$ python3 -q
>>> import numpy as np
>>> np.set_printoptions(precision=1, suppress=True, linewidth=120)
>>> J = np.loadtxt("mat.csv", delimiter=",")
>>> J
array([[ 3.,  3.,  3.,  3.,  3.,  3.,  3.,  3.,  3.,  3.,  3.,  3.,  3.,  3.],
       [ 3.,  6.,  6.,  6.,  6.,  6.,  6.,  6.,  6.,  6.,  6.,  6.,  6.,  6.],
       [ 3.,  6.,  9.,  9.,  9.,  9.,  9.,  9.,  9.,  9.,  9.,  9.,  9.,  9.],
       [ 3.,  6.,  9., 12., 12., 12., 12., 12., 12., 12., 12., 12., 12., 12.],
       [ 3.,  6.,  9., 12., 15., 15., 15., 15., 15., 15., 15., 15., 15., 15.],
       [ 3.,  6.,  9., 12., 15., 18., 18., 18., 18., 18., 18., 18., 18., 18.],
       [ 3.,  6.,  9., 12., 15., 18., 21., 21., 21., 21., 21., 21., 21., 21.],
       [ 3.,  6.,  9., 12., 15., 18., 21., 24., 24., 24., 24., 24., 24., 24.],
       [ 3.,  6.,  9., 12., 15., 18., 21., 24., 27., 27., 27., 27., 27., 27.],
       [ 3.,  6.,  9., 12., 15., 18., 21., 24., 27., 30., 30., 30., 30., 30.],
       [ 3.,  6.,  9., 12., 15., 18., 21., 24., 27., 30., 33., 33., 33., 33.],
       [ 3.,  6.,  9., 12., 15., 18., 21., 24., 27., 30., 33., 36., 36., 36.],
       [ 3.,  6.,  9., 12., 15., 18., 21., 24., 27., 30., 33., 36., 39., 39.],
       [ 3.,  6.,  9., 12., 15., 18., 21., 24., 27., 30., 33., 36., 39., 42.]])
>>> # equal to its transpose
>>> low = np.linalg.cholesky(J)
>>> np.diag(low) ** 2
array([3., 3., 3., 3., 3., 3., 3., 3., 3., 3., 3., 3., 3., 3.])
>>> q, V = np.linalg.qr(J[:, :12])[0], np.linalg.qr(J[:, 12:])[0]
>>> s = np.linalg.svd(q.T @ V, compute_uv=False)
>>> s
array([1. , 0.5])
>>> round(float(np.linalg.norm(q @ q.T - V @ V.T, 2)), 1)
1.0
>>> np.degrees(np.arccos(s.clip(0, 1)))
array([ 1.3, 63. ])
>>> (s > 0.9).sum()
np.int64(1)
>>> A = np.array([[0, 0, 0, 0, 1, 0],
...     [0, 0, 0, 1, 1, 0],
...     [0, 0, 0, 0, 1, 1],
...     [0, 1, 0, 0, 1, 0],
...     [1, 1, 1, 1, 0, 0],
...     [0, 0, 1, 0, 0, 0]])
>>> # symmetric
>>> evals, V = np.linalg.eigh(A)
>>> evals
array([-1.9, -1. , -0.8,  0.3,  1. ,  2.4])
>>> np.abs(V[:, -1]).round(6).argmax()
np.int64(4)
>>> np.linalg.eigvalsh(A @ A)
array([0.1, 0.6, 1. , 1. , 3.7, 5.7])
>>> np.linalg.svd(A, compute_uv=False)
array([2.4, 1.9, 1. , 1. , 0.8, 0.3])
>>> np.round(V @ np.diag(evals) @ V.T, 1) + 0
array([[0., 0., 0., 0., 1., 0.],
       [0., 0., 0., 1., 1., 0.],
       [0., 0., 0., 0., 1., 1.],
       [0., 1., 0., 0., 1., 0.],
       [1., 1., 1., 1., 0., 0.],
       [0., 0., 1., 0., 0., 0.]])
>>> np.round(V.T @ V, 1) + 0
array([[1., 0., 0., 0., 0., 0.],
       [0., 1., 0., 0., 0., 0.],
       [0., 0., 1., 0., 0., 0.],
       [0., 0., 0., 1., 0., 0.],
       [0., 0., 0., 0., 1., 0.],
       [0., 0., 0., 0., 0., 1.]])
>>> evals, V = np.linalg.eigh(A)
>>> x0 = np.array([0, 7, 6, 5, 9, 8])
>>> np.round(x0 @ A @ x0 / (x0 @ x0), 1), round(evals[0], 1), np.round(evals[-1], 1)
(np.float64(1.9), np.float64(-1.9), np.float64(2.4))
>>> np.round(V * np.maximum(evals, 0) @ V.T, 1) + 0
array([[0.4, 0.2, 0.2, 0.2, 0.5, 0. ],
       [0.2, 0.6, 0.2, 0.6, 0.7, 0. ],
       [0.2, 0.2, 0.6, 0.2, 0.5, 0.5],
       [0.2, 0.6, 0.2, 0.6, 0.7, 0. ],
       [0.5, 0.7, 0.5, 0.7, 1. , 0.2],
       [0. , 0. , 0.5, 0. , 0.2, 0.5]])
>>> np.linalg.eigvalsh(A[1:, 1:])
array([-1.7, -1. , -0.5,  1. ,  2.2])
>>> np.round(V * np.abs(evals) @ V.T, 1) + 0
array([[ 0.7,  0.4,  0.4,  0.4, -0.1,  0. ],
       [ 0.4,  1.3,  0.3,  0.3,  0.3, -0.1],
       [ 0.4,  0.3,  1.3,  0.3, -0.1,  0. ],
       [ 0.4,  0.3,  0.3,  1.3,  0.3, -0.1],
       [-0.1,  0.3, -0.1,  0.3,  1.9,  0.4],
       [ 0. , -0.1,  0. , -0.1,  0.4,  0.9]])
>>> (np.sign(V[:, -1].round(6)) == np.sign(V[0, -1].round(6))).astype(int)
array([1, 1, 1, 1, 1, 1])
>>> t3 = np.stack([A, 4 * A, A[::-1]])
>>> np.linalg.matrix_rank(t3)
array([6, 6, 6])
>>> t3.shape
(3, 6, 6)
>>> Y = np.linalg.inv(A)
>>> round(float(np.linalg.slogdet(A)[0]), 1)
-1.0
>>> np.linalg.det(A) * Y
array([[-2.,  1., -0.,  1., -1.,  1.],
       [ 1., -0., -0., -1., -0., -0.],
       [-0., -0., -0., -0., -0., -1.],
       [ 1., -1., -0., -0., -0., -0.],
       [-1., -0., -0., -0., -0., -0.],
       [ 1., -0., -1., -0., -0., -0.]])
>>> Y
array([[ 2., -1.,  0., -1.,  1., -1.],
       [-1.,  0.,  0.,  1.,  0.,  0.],
       [ 0.,  0.,  0.,  0.,  0.,  1.],
       [-1.,  1.,  0.,  0.,  0.,  0.],
       [ 1.,  0.,  0.,  0.,  0.,  0.],
       [-1.,  0.,  1.,  0.,  0.,  0.]])
>>> np.round(np.linalg.det(A) * np.linalg.det(Y), 1)
np.float64(1.0)
>>> np.linalg.inv(Y)
array([[ 0.,  0.,  0.,  0.,  1.,  0.],
       [-0., -0., -0.,  1.,  1., -0.],
       [ 0.,  0.,  0.,  0.,  1.,  1.],
       [ 0.,  1.,  0.,  0.,  1.,  0.],
       [ 1.,  1.,  1.,  1.,  0.,  0.],
       [ 0.,  0.,  1.,  0.,  0.,  0.]])
>>> A @ Y
array([[1., 0., 0., 0., 0., 0.],
       [0., 1., 0., 0., 0., 0.],
       [0., 0., 1., 0., 0., 0.],
       [0., 0., 0., 1., 0., 0.],
       [0., 0., 0., 0., 1., 0.],
       [0., 0., 0., 0., 0., 1.]])
>>> (np.abs(Y) > 1e-9).astype(int)
array([[1, 1, 0, 1, 1, 1],
       [1, 0, 0, 1, 0, 0],
       [0, 0, 0, 0, 0, 1],
       [1, 1, 0, 0, 0, 0],
       [1, 0, 0, 0, 0, 0],
       [1, 0, 1, 0, 0, 0]])
>>> W0 = np.loadtxt("a.csv", delimiter=",")
>>> W0
array([[ 1.,  0.,  0.,  0.,  0.,  0.,  0.,  0.,  0.,  0.,  0.,  0.,  0.],
       [ 0.,  1.,  0.,  0.,  0.,  0.,  0.,  0.,  0.,  0.,  0.,  0.,  0.],
       [ 0.,  0.,  1.,  0.,  0.,  0.,  0.,  0.,  0.,  0.,  0.,  0.,  0.],
       [ 0.,  0.,  0., -1.,  0.,  0.,  0.,  0.,  0.,  0.,  0.,  0.,  0.],
       [ 0.,  0.,  0.,  0.,  1.,  0.,  0.,  0.,  0.,  0.,  0.,  0.,  0.],
       [ 0.,  0.,  0.,  0.,  0.,  1.,  0.,  0.,  0.,  0.,  0.,  0.,  0.],
       [ 0.,  0.,  0.,  0.,  0.,  0.,  1.,  0.,  0.,  0.,  0.,  0.,  0.],
       [ 0.,  0.,  0.,  0.,  0.,  0.,  0.,  1.,  0.,  0.,  0.,  0.,  0.],
       [ 0.,  0.,  0.,  0.,  0.,  0.,  0.,  0.,  1.,  0.,  0.,  0.,  0.],
       [ 0.,  0.,  0.,  0.,  0.,  0.,  0.,  0.,  0.,  1.,  0.,  0.,  0.],
       [ 0.,  0.,  0.,  0.,  0.,  0.,  0.,  0.,  0.,  0.,  1.,  0.,  0.],
       [ 0.,  0.,  0.,  0.,  0.,  0.,  0.,  0.,  0.,  0.,  0.,  1.,  0.],
       [ 0.,  0.,  0.,  0.,  0.,  0.,  0.,  0.,  0.,  0.,  0.,  0., -1.]])
>>> np.linalg.matrix_rank(W0 - W0[0, 0] * np.eye(13))
np.int64(2)
>>> [int(np.linalg.matrix_rank(np.linalg.matrix_power(W0, p))) for p in range(1, 14)]
[13, 13, 13, 13, 13, 13, 13, 13, 13, 13, 13, 13, 13]
